$ python -q
>>> import numpy as np
>>> from numpy import linalg as LA
>>> np.set_printoptions(suppress=True, linewidth=160)
>>> out = np.array([[-1, 0, -1], [-1, 0, -2], [3, 2, 3]])
>>> K = out + out.T
>>> print(K)
[[-2 -1  2]
 [-1  0  0]
 [ 2  0  6]]
>>> evals, vecs = LA.eigh(K)
>>> print(np.unique(evals.round(6) + 0, return_counts=True)[1])
[1 1 1]
>>> print(np.round(LA.eigvalsh(K + 4 * np.eye(3)), 3))
[ 1.19   4.329 10.48 ]
>>> print(np.round(vecs.T @ vecs, 3) + 0)
[[1. 0. 0.]
 [0. 1. 0.]
 [0. 0. 1.]]
>>> print(np.round(np.abs(vecs[:, -1]), 3))
[0.233 0.036 0.972]
>>> print(np.round(vecs @ np.diag(evals) @ vecs.T, 3) + 0)
[[-2. -1.  2.]
 [-1.  0.  0.]
 [ 2.  0.  6.]]
>>> print(np.round(LA.svd(K, compute_uv=False), 3))
[6.48  2.81  0.329]
>>> print(np.round(evals.sum(), 3), np.trace(K))
4.0 4
>>> print(np.abs(vecs[:, -1]).round(6).argmax())
2
>>> print(np.round(LA.eigvalsh(K @ K), 3))
[ 0.109  7.896 41.996]
>>> print((evals > 1e-8).sum(), (evals < -1e-8).sum())
2 1
>>> out = K / LA.norm(K, axis=1, keepdims=True)
>>> G = out @ out.T
>>> print((np.abs(G) > 0.9).astype(int))
[[1 0 0]
 [0 1 0]
 [0 0 1]]
>>> print(np.argwhere(np.triu(np.abs(G) > 0.95, 1)))
[]
>>> print(np.round(LA.norm(out, axis=1), 3))
[1. 1. 1.]
>>> print(G[2].round(3))
[ 0.422 -0.316  1.   ]
>>> print(G.round(3))
[[ 1.     0.667  0.422]
 [ 0.667  1.    -0.316]
 [ 0.422 -0.316  1.   ]]
